$ python -q
>>> import numpy as np
>>> np.set_printoptions(suppress=True, linewidth=200)
>>> mat = np.array([[-0.9, -0.9, 0.3, -0.6, 0.8],
...     [-1.1, 0.3, -0.8, -1.9, 1.6],
...     [-0.7, -1.0, 1.3, 0.0, 1.6],
...     [-0.4, -0.1, -0.6, -1.2, 0.2],
...     [1.2, 1.3, 0.5, -0.2, 0.4],
...     [1.5, 0.6, 2.1, 0.8, 1.4],
...     [-1.2, -0.4, 1.0, -0.3, 0.3],
...     [1.2, 0.2, -1.2, 0.3, 0.7],
...     [0.5, -1.4, 0.1, 1.0, 1.8],
...     [-0.1, 0.5, 0.4, -0.9, 0.2],
...     [-0.8, -1.2, 0.7, 0.2, 0.5],
...     [0.3, -1.5, 0.2, 2.2, -0.4]])
>>> mat[3] *= 3
>>> mat.round(2)
array([[-0.9, -0.9,  0.3, -0.6,  0.8],
       [-1.1,  0.3, -0.8, -1.9,  1.6],
       [-0.7, -1. ,  1.3,  0. ,  1.6],
       [-1.2, -0.3, -1.8, -3.6,  0.6],
       [ 1.2,  1.3,  0.5, -0.2,  0.4],
       [ 1.5,  0.6,  2.1,  0.8,  1.4],
       [-1.2, -0.4,  1. , -0.3,  0.3],
       [ 1.2,  0.2, -1.2,  0.3,  0.7],
       [ 0.5, -1.4,  0.1,  1. ,  1.8],
       [-0.1,  0.5,  0.4, -0.9,  0.2],
       [-0.8, -1.2,  0.7,  0.2,  0.5],
       [ 0.3, -1.5,  0.2,  2.2, -0.4]])
>>> labels = mat[:, 1] > np.median(mat[:, 1])
>>> r0 = mat[labels].mean(axis=0) - mat[~labels].mean(axis=0)
>>> r0.round(2)
array([ 0.72,  1.5 , -0.73, -1.33,  0.05])
>>> round((((mat - mat.mean(axis=0)) @ r0 > 0) == labels).mean(), 2)
np.float64(0.92)
>>> M = np.load("block8.npy")
>>> print(M.round(2))
[[ 0.31  0.   -0.95]
 [ 0.    1.    0.  ]
 [ 0.95  0.    0.31]]
>>> x0 = np.array([4, -5, 5])
>>> y = M @ x0
>>> y.round(2)
array([-3.52, -5.  ,  5.35])
>>> print(np.round(np.linalg.solve(M, -1 * y), 2))
[-4.  5. -5.]
>>> np.round(np.linalg.solve(M.T, M[2]), 2)
array([-0.,  0.,  1.])
>>> np.round(np.linalg.solve(M, y + M[:, 1]), 2)
array([ 4., -4.,  5.])
>>> feats = np.load("a.npy")
>>> print(feats)
[[2 1 0 3]
 [2 1 2 1]
 [0 0 1 3]
 [6 3 0 2]
 [4 2 0 0]
 [2 1 2 1]
 [4 2 1 0]
 [0 0 3 0]
 [6 3 0 1]]
>>> np.round(np.linalg.norm(feats, axis=0), 2)
array([10.77,  5.39,  4.36,  5.  ])
>>> np.round(np.linalg.norm(feats, axis=1), 2)
array([3.74, 3.16, 3.16, 7.  , 4.47, 3.16, 4.58, 3.  , 6.78])
>>> np.round(np.linalg.norm(feats, 2), 2)
np.float64(12.42)
>>> feats[8] @ feats[5]
np.int64(16)
>>> round(np.linalg.norm(feats[8] - feats[5]), 2)
np.float64(4.9)
>>> print(round(np.linalg.norm(feats, "nuc"), 2))
20.71
>>> np.round(np.linalg.norm(feats[8], 1), 2), np.round(np.linalg.norm(feats[8], np.inf), 2)
(np.float64(10.0), np.float64(6.0))
>>> r0, v = feats[8], feats[5]
>>> r0 @ v
np.int64(16)
>>> pr = (r0 @ v) / (r0 @ r0) * r0
>>> round(float(np.linalg.norm(r0 + v) ** 2 + np.linalg.norm(r0 - v) ** 2), 2)
112.0
>>> print(round(float((v - pr) @ r0), 2))
0.0
>>> A = np.load("layer11.npy")
>>> print(A.round(2))
[[ 0.31  0.69  0.81 -0.34  0.08 -0.11 -0.27  0.19]
 [ 0.69  1.08 -0.34 -0.15 -0.17  0.59  1.25 -0.02]
 [ 0.81 -0.34  0.97 -0.25 -0.82 -0.98  0.39 -0.37]
 [-0.34 -0.15 -0.25  0.59 -0.37 -0.32 -0.05 -1.06]
 [ 0.08 -0.17 -0.82 -0.37 -1.17 -0.24 -0.09  0.41]
 [-0.11  0.59 -0.98 -0.32 -0.24 -0.6  -0.16 -0.63]
 [-0.27  1.25  0.39 -0.05 -0.09 -0.16 -0.93 -0.42]
 [ 0.19 -0.02 -0.37 -1.06  0.41 -0.63 -0.42  0.75]]
>>> vals, V = np.linalg.eigh(A)
>>> np.round(V.T @ A @ V, 2) + 0
array([[-2.,  0.,  0.,  0.,  0.,  0.,  0.,  0.],
       [ 0., -2.,  0.,  0.,  0.,  0.,  0.,  0.],
       [ 0.,  0., -1.,  0.,  0.,  0.,  0.,  0.],
       [ 0.,  0.,  0.,  0.,  0.,  0.,  0.,  0.],
       [ 0.,  0.,  0.,  0.,  0.,  0.,  0.,  0.],
       [ 0.,  0.,  0.,  0.,  0.,  2.,  0.,  0.],
       [ 0.,  0.,  0.,  0.,  0.,  0.,  2.,  0.],
       [ 0.,  0.,  0.,  0.,  0.,  0.,  0.,  2.]])
>>> print((vals > 1e-8).sum(), (vals < -1e-8).sum())
3 3
>>> vals.round(2) + 0
array([-2., -2., -1.,  0.,  0.,  2.,  2.,  2.])
>>> np.round(np.linalg.svd(A, compute_uv=False), 2) + 0
array([2., 2., 2., 2., 2., 1., 0., 0.])
>>> print(np.round(np.linalg.eigvalsh(A).min(), 2))
-2.0
>>> try:
...     np.linalg.cholesky(A)
... except np.linalg.LinAlgError as e:
...     print("failed:", e)
... 
failed: Matrix is not positive definite
>>> [round(float(np.linalg.det(A[:i, :i])), 2) + 0 for i in range(1, 9)]
[0.31, -0.14, -1.27, -0.61, 1.03, -1.27, 0.0, 0.0]
>>> F = np.array([[3, 5, 5], [1, 4, 2], [3, 3, 1]])
>>> F
array([[3, 5, 5],
       [1, 4, 2],
       [3, 3, 1]])
>>> gram = F.T @ F
>>> gram
array([[19, 28, 20],
       [28, 50, 36],
       [20, 36, 30]])
>>> (F @ F.T).shape
(3, 3)
>>> print(np.round(np.linalg.svd(F, compute_uv=False) ** 2, 2))
[93.29  3.81  1.9 ]
>>> np.round(np.linalg.eigvalsh(gram)[::-1], 2)
array([93.29,  3.81,  1.9 ])
>>> np.allclose(gram, gram.T)
True
>>> rng = np.random.default_rng(97)
>>> labels = rng.permutation(3)
>>> labels
array([1, 0, 2])
>>> A2 = gram[labels][:, labels]
>>> round(np.linalg.det(A2), 2), round(np.linalg.det(gram[labels]), 2)
(np.float64(676.0), np.float64(-676.0))
>>> np.trace(A2)
np.int64(99)
>>> np.round(np.sort(np.abs(np.linalg.eigvals(A2))), 2)
array([ 1.9 ,  3.81, 93.29])
>>> print(np.allclose(A2, gram))
False
>>> def softmax(z):
...     e = np.exp(z - z.max(axis=-1, keepdims=True))
...     return e / e.sum(axis=-1, keepdims=True)
... 
>>> np.round(softmax(F[2]), 2)
array([0.47, 0.47, 0.06])
>>> att = F @ F.T / np.sqrt(3)
>>> print(np.round(softmax(att)[2] @ F, 2))
[3.   4.99 4.98]
>>> softmax(att).round(6).argmax(axis=1)
array([0, 0, 0])
>>> np.round(softmax(att + np.triu(np.full(att.shape, -np.inf), 1)), 2) + 0
array([[1., 0., 0.],
       [1., 0., 0.],
       [1., 0., 0.]])
>>> np.round(softmax(att), 2) + 0
array([[1., 0., 0.],
       [1., 0., 0.],
       [1., 0., 0.]])
